% python3 -q
>>> import numpy as np
>>> from numpy import linalg as LA
>>> np.set_printoptions(precision=3, suppress=True, linewidth=160, legacy="1.25")
>>> def rnd(a):
...     return np.round(a, 3) + 0
... 
>>> M = np.loadtxt("sample12.csv", delimiter=",")
>>> M
array([[0., 0., 0., 0., 0., 0.],
       [0., 2., 0., 0., 0., 0.],
       [0., 0., 1., 0., 0., 0.],
       [0., 0., 0., 0., 0., 0.],
       [0., 0., 0., 0., 2., 0.],
       [0., 0., 0., 0., 0., 2.]])
>>> # splits into 6 blocks
>>> vals, vecs = LA.eigh(M)
>>> vals.sum(), np.trace(M)
(7.0, 7.0)
>>> print(vals)
[0. 0. 1. 2. 2. 2.]
>>> np.unique(vals.round(6) + 0, return_counts=True)[1]
array([2, 1, 3])
>>> vecs.T @ vecs
array([[1., 0., 0., 0., 0., 0.],
       [0., 1., 0., 0., 0., 0.],
       [0., 0., 1., 0., 0., 0.],
       [0., 0., 0., 1., 0., 0.],
       [0., 0., 0., 0., 1., 0.],
       [0., 0., 0., 0., 0., 1.]])
>>> rnd(LA.svd(M, compute_uv=False))
array([2., 2., 2., 1., 0., 0.])
>>> print(vecs @ np.diag(vals) @ vecs.T)
[[0. 0. 0. 0. 0. 0.]
 [0. 2. 0. 0. 0. 0.]
 [0. 0. 1. 0. 0. 0.]
 [0. 0. 0. 0. 0. 0.]
 [0. 0. 0. 0. 2. 0.]
 [0. 0. 0. 0. 0. 2.]]
>>> rnd(LA.norm(M, 2) / LA.norm(M))
0.555
>>> [round(float(x), 3) for x in LA.svd(M, compute_uv=False)[:3]]
[2.0, 2.0, 2.0]
>>> print(LA.cond(M) > 100)
True
>>> left, s, VT = LA.svd(M)
>>> vecs = VT[:(s > 1e-8).sum()]
>>> rng = np.random.default_rng(561990)
>>> vec = M[1] + -3 * M[5] + rng.integers(2) * np.eye(6)[5]
>>> print(vec)
[ 0.  2.  0.  0.  0. -5.]
>>> np.allclose(vecs.T @ vecs @ vec, vec)
True
>>> vecs.T @ vecs
array([[0., 0., 0., 0., 0., 0.],
       [0., 1., 0., 0., 0., 0.],
       [0., 0., 1., 0., 0., 0.],
       [0., 0., 0., 0., 0., 0.],
       [0., 0., 0., 0., 1., 0.],
       [0., 0., 0., 0., 0., 1.]])
>>> LA.matrix_rank(np.vstack([M, vec]))
4
>>> W0 = np.load("mat.npy")
>>> W0
array([[ 2.233, -5.711,  3.736],
       [ 2.1  , -5.793,  1.833],
       [-3.74 , -0.48 , -0.378],
       [ 1.94 , -5.361,  5.112],
       [-7.072,  1.377, -1.683],
       [ 3.429, -7.419,  4.084],
       [-6.037,  0.943, -1.816],
       [-3.935,  0.989, -0.899],
       [-3.753,  1.165, -1.733],
       [ 0.281, -6.546,  2.268],
       [ 1.184, -5.72 ,  2.588],
       [ 2.54 , -6.668,  3.579],
       [ 0.847, -4.946,  5.121],
       [-3.86 ,  1.095, -0.427],
       [ 1.876, -5.544,  3.552],
       [-5.746,  1.648, -1.468],
       [-5.378,  1.761, -1.689],
       [ 4.055, -6.271,  4.805],
       [ 2.733, -7.774,  3.373],
       [-3.607,  1.44 , -1.082],
       [-4.937,  2.566, -1.924],
       [ 0.313, -6.725,  2.816],
       [-3.153,  1.149, -1.359]])
>>> cen = W0 - W0.mean(axis=0)
>>> vecs = LA.svd(cen)[2][:2]
>>> out = cen - cen @ vecs.T @ vecs
>>> rnd(out.std(axis=0))
array([0.428, 0.003, 0.588])
>>> rnd(LA.norm(out) / LA.norm(cen))
0.126
>>> cen = (W0 - W0.mean(axis=0)) / W0.std(axis=0)
>>> np.argwhere(np.abs(cen) > 2)
array([], shape=(0, 2), dtype=int64)
>>> cen.std(axis=0)
array([1., 1., 1.])
>>> coef = LA.lstsq(np.delete(cen, 0, axis=1), cen[:, 0])[0]
>>> np.abs(coef).argmax()
0
>>> rnd(coef)
array([-0.545,  0.432])
>>> Q, vecs = LA.qr(W0[:, :2])[0], LA.qr(W0[:, 2:])[0]
>>> s = LA.svd(Q.T @ vecs, compute_uv=False)
>>> rnd(LA.norm(Q @ Q.T - vecs @ vecs.T, 2))
1.0
>>> K = np.loadtxt("a.csv", delimiter=",")
>>> print(K)
[[-0.729  2.971 -0.049]
 [-0.74  -0.26   0.369]
 [-0.075  1.969  0.289]
 [-0.368  1.891  0.087]
 [-0.411  1.827  0.723]
 [-0.596  2.651  0.069]
 [-0.04   2.098 -0.54 ]
 [-0.465  1.874 -0.317]
 [-0.176  0.478  0.241]
 [ 0.116 -0.215  0.349]
 [-0.547  2.38  -0.398]
 [-0.331 -0.298 -0.145]
 [-0.002  0.371 -0.47 ]
 [-0.264  0.162  0.268]
 [-0.234 -0.069  0.011]
 [ 0.489 -0.123  0.042]
 [-0.292 -0.457 -0.298]
 [ 0.413 -0.031  0.163]
 [-0.42   1.117 -0.081]
 [-0.052  0.824 -0.1  ]
 [ 0.668  0.557  0.067]
 [-0.111  1.978  0.281]
 [-0.234  0.282  0.271]
 [-0.501  2.79   0.215]
 [-1.044  2.852 -0.17 ]
 [-0.532  3.167  0.145]]
>>> vec = np.array([5, 3, 3])
>>> y = K @ vec
>>> rnd(LA.solve(K.T @ K, K.T @ y))
array([5., 3., 3.])
>>> rnd(LA.pinv(K) @ K)
array([[1., 0., 0.],
       [0., 1., 0.],
       [0., 0., 1.]])
>>> y = y + 0.1 * rng.normal(size=26)
>>> rnd(y)
array([ 4.984, -3.41 ,  6.249,  4.09 ,  5.678,  5.109,  4.511,  2.486,  1.331,  0.937,  3.33 , -2.819, -0.25 ,  0.047, -1.242,  2.359, -3.781,  2.407,  1.12 ,
        1.868,  4.983,  6.212,  0.556,  6.484,  2.903,  7.099])
>>> coef, *_ = LA.lstsq(K, y)
>>> coef.round()
array([5., 3., 3.])
>>> rnd(LA.norm(y - K @ coef))
0.477
>>> rnd(K.T @ (y - K @ coef))
array([0., 0., 0.])
